>>> import numpy as np
>>> from numpy import linalg as LA
>>> np.set_printoptions(precision=1, suppress=True, linewidth=140)
>>> def tidy(a):
...     return np.round(a, 1) + 0
... 
>>> M = np.loadtxt("block2.csv", delimiter=",")
>>> tidy(M)
array([[0.5, 0.2, 0. , 0.2],
       [0.3, 0.7, 0. , 0. ],
       [0.2, 0.2, 0.5, 0. ],
       [0. , 0. , 0. , 1. ]])
>>> np.abs(M).max()
np.float64(1.0)
>>> M.sum(axis=1)
array([1., 1., 1., 1.])
>>> LA.matrix_rank(M)
np.int64(4)
>>> tidy(LA.norm(M))
np.float64(1.5)
>>> LA.rank(M)
Traceback (most recent call last):
  File "<python-input-10>", line 1, in <module>
    LA.rank(M)
    ^^^^^^^
AttributeError: module 'numpy.linalg' has no attribute 'rank'
>>> np.unravel_index(np.abs(M).argmax(), M.shape)
(np.int64(3), np.int64(3))
>>> J = np.array([[-2.0, 1.0, 1.0, 1.0],
...     [1.0, -2.0, 1.0, 1.0],
...     [1.0, 1.0, -2.0, 1.0],
...     [1.0, 1.0, 1.0, -2.0]])
>>> J
array([[-2.,  1.,  1.,  1.],
       [ 1., -2.,  1.,  1.],
       [ 1.,  1., -2.,  1.],
       [ 1.,  1.,  1., -2.]])
>>> rng = np.random.default_rng(60819)
>>> idx = rng.permutation(4)
>>> Y = J[:, idx] * rng.choice([-1, 1], 4)
>>> Y
array([[-2.,  1.,  1., -1.],
       [ 1.,  1.,  1.,  2.],
       [ 1.,  1., -2., -1.],
       [ 1., -2.,  1., -1.]])
>>> U, _, VT = LA.svd(J.T @ Y)
>>> idx
array([0, 3, 2, 1])
>>> tidy(LA.lstsq(J, Y)[0])
array([[ 1.,  0.,  0.,  0.],
       [ 0.,  0.,  0., -1.],
       [ 0.,  0.,  1.,  0.],
       [ 0.,  1.,  0.,  0.]])
>>> O, vecs = LA.qr(J[:, :1])[0], LA.qr(J[:, 1:])[0]
>>> sv = LA.svd(O.T @ vecs, compute_uv=False)
>>> tidy(sv)
array([0.8])
>>> tidy(np.degrees(np.arccos(sv.clip(0, 1))))
array([40.9])
>>> tidy(LA.norm(O @ O.T - vecs @ vecs.T, 2))
np.float64(1.0)
>>> proj = np.triu(np.array([[2, -2, 3, 1], [0, -1, 1, -2], [1, -1, 2, 0], [2, 2, -2, 1]]), 1) + np.eye(4)
>>> Y = proj @ J @ LA.inv(proj)
>>> Y
array([[  0.,   9., -15.,  18.],
       [  0.,  -3.,   0.,   0.],
       [  1.,   3.,  -8.,   6.],
       [  1.,   3.,  -5.,   3.]])
>>> proj @ J - J @ proj
array([[ 2.,  4., -2.,  3.],
       [-1.,  1., -5.,  0.],
       [ 0.,  2., -4.,  1.],
       [ 0.,  2., -4.,  1.]])
>>> tidy(np.poly(Y))
array([  1.,   8.,  18.,   0., -27.])
>>> LA.matrix_rank(Y)
np.int64(4)
>>> Y.reshape(2, -1)
array([[  0.,   9., -15.,  18.,   0.,  -3.,   0.,   0.],
       [  1.,   3.,  -8.,   6.,   1.,   3.,  -5.,   3.]])
>>> Y.ravel(order="F")
array([  0.,   0.,   1.,   1.,   9.,  -3.,   3.,   3., -15.,   0.,  -8.,  -5.,  18.,   0.,   6.,   3.])
>>> Y.reshape(-1, 2)
array([[  0.,   9.],
       [-15.,  18.],
       [  0.,  -3.],
       [  0.,   0.],
       [  1.,   3.],
       [ -8.,   6.],
       [  1.,   3.],
       [ -5.,   3.]])
>>> T = Y.reshape(4, 2, -1)
>>> np.einsum("ihd,jhd->hij", T, T).shape
(2, 4, 4)
>>> np.swapaxes(T, 1, 2)[3]
array([[ 1., -5.],
       [ 3.,  3.]])
>>> mat = np.array([[1, 0, 0], [0, 0, 1], [0, 1, 0]])
>>> try:
...     LA.cholesky(mat)
... except LA.LinAlgError as e:
...     print(e)
... 
Matrix is not positive definite
>>> [round(float(LA.det(mat[:i, :i])), 2) + 0 for i in range(1, 4)]
[1.0, 0.0, -1.0]
>>> tidy(np.sort(LA.eigvals(mat).real))
array([-1.,  1.,  1.])
>>> mat @ mat
array([[1, 0, 0],
       [0, 1, 0],
       [0, 0, 1]])
>>> C2 = mat.T @ mat
>>> tidy(LA.svd(mat, compute_uv=False) ** 2)
array([1., 1., 1.])
>>> np.allclose(C2, C2.T)
True
>>> tidy(LA.eigvalsh(C2)[::-1])
array([1., 1., 1.])
>>> (mat @ mat.T).shape
(3, 3)
>>> Y = mat / np.sqrt((mat ** 2).mean(axis=1, keepdims=True))
>>> tidy(mat - mat.mean(axis=1, keepdims=True))
array([[ 0.7, -0.3, -0.3],
       [-0.3, -0.3,  0.7],
       [-0.3,  0.7, -0.3]])
>>> tidy(Y[2])
array([0. , 1.7, 0. ])
>>> LA.matrix_rank(Y) == LA.matrix_rank(mat)
np.True_
>>> LA.matrix_rank(mat - mat.mean(axis=1, keepdims=True))
np.int64(2)
>>> O, r_ = LA.qr(mat)
>>> np.trace(O @ O.T)
np.float64(3.0)
>>> O
array([[ 1.,  0.,  0.],
       [-0.,  0., -1.],
       [-0., -1.,  0.]])
>>> abs(r_[0, 0]), tidy(LA.norm(mat[:, 0]))
(np.float64(1.0), np.float64(1.0))
>>> np.abs(np.diag(r_))
array([1., 1., 1.])
>>> O @ r_
array([[1., 0., 0.],
       [0., 0., 1.],
       [0., 1., 0.]])
>>> r_
array([[ 1.,  0.,  0.],
       [ 0., -1.,  0.],
       [ 0.,  0., -1.]])
>>> np.allclose(r_.T @ r_, mat.T @ mat)
True
>>> m1 = np.array([[-14, 7, -7, -9], [8, -9, 4, 5], [12, 8, 6, 5], [-18, -1, -9, -1]])
>>> [round(float(x), 1) for x in LA.svd(m1, compute_uv=False)[:3]]
[31.7, 14.1, 5.7]
>>> LA.matrix_rank(m1, rtol=0.1)
np.int64(3)
>>> U, sv, VT = LA.svd(m1)
>>> vecs = VT[:(sv > 1e-8).sum()]
>>> x = m1[0] + 2 * m1[3] + rng.integers(2) * np.eye(4)[1]
>>> x
array([-50.,   5., -25., -11.])
>>> tidy(np.diag(vecs.T @ vecs))
array([0.8, 1. , 0.2, 1. ])
>>> LA.matrix_rank(np.vstack([m1, x]))
np.int64(3)
>>> tidy(vecs.T @ vecs)
array([[0.8, 0. , 0.4, 0. ],
       [0. , 1. , 0. , 0. ],
       [0.4, 0. , 0.2, 0. ],
       [0. , 0. , 0. , 1. ]])
>>> np.allclose(vecs.T @ vecs @ x, x)
True
>>> f, g = m1[2], m1[0]
>>> f @ f
np.int64(269)
>>> f @ g
np.int64(-199)
>>> p = (f @ g) / (f @ f) * f
>>> tidy(LA.norm(f + g) ** 2 + LA.norm(f - g) ** 2)
np.float64(1288.0)
>>> tidy((g - p) @ f)
np.float64(0.0)
>>> np.outer(f, g)
array([[-168,   84,  -84, -108],
       [-112,   56,  -56,  -72],
       [ -84,   42,  -42,  -54],
       [ -70,   35,  -35,  -45]])
>>> np.trace(m1)
np.int64(-18)
>>> (m1 - m1.T) / 2
array([[ 0. , -0.5, -9.5,  4.5],
       [ 0.5,  0. , -2. ,  3. ],
       [ 9.5,  2. ,  0. ,  7. ],
       [-4.5, -3. , -7. ,  0. ]])
>>> (m1 + m1.T) / 2
array([[-14. ,   7.5,   2.5, -13.5],
       [  7.5,  -9. ,   6. ,   2. ],
       [  2.5,   6. ,   6. ,  -2. ],
       [-13.5,   2. ,  -2. ,  -1. ]])
>>> assert m1 == m1.T
Traceback (most recent call last):
  File "<python-input-82>", line 1, in <module>
    assert m1 == m1.T
           ^^^^^^^^^^
ValueError: The truth value of an array with more than one element is ambiguous. Use a.any() or a.all()
>>> np.allclose(m1 @ m1.T, m1.T @ m1)
False
>>> LA.determinant(m1)
Traceback (most recent call last):
  File "<python-input-84>", line 1, in <module>
    LA.determinant(m1)
    ^^^^^^^^^^^^^^
AttributeError: module 'numpy.linalg' has no attribute 'determinant'
>>> LA.matrix_power(m1, 2)
array([[ 330, -208,  165,  135],
       [-226,  164, -113, -102],
       [-122,   55,  -61,  -43],
       [ 154, -188,   77,  113]])
>>> tidy(np.sort(np.abs(LA.eigvals(m1))))
array([ 0. ,  0.7,  5.4, 22.7])
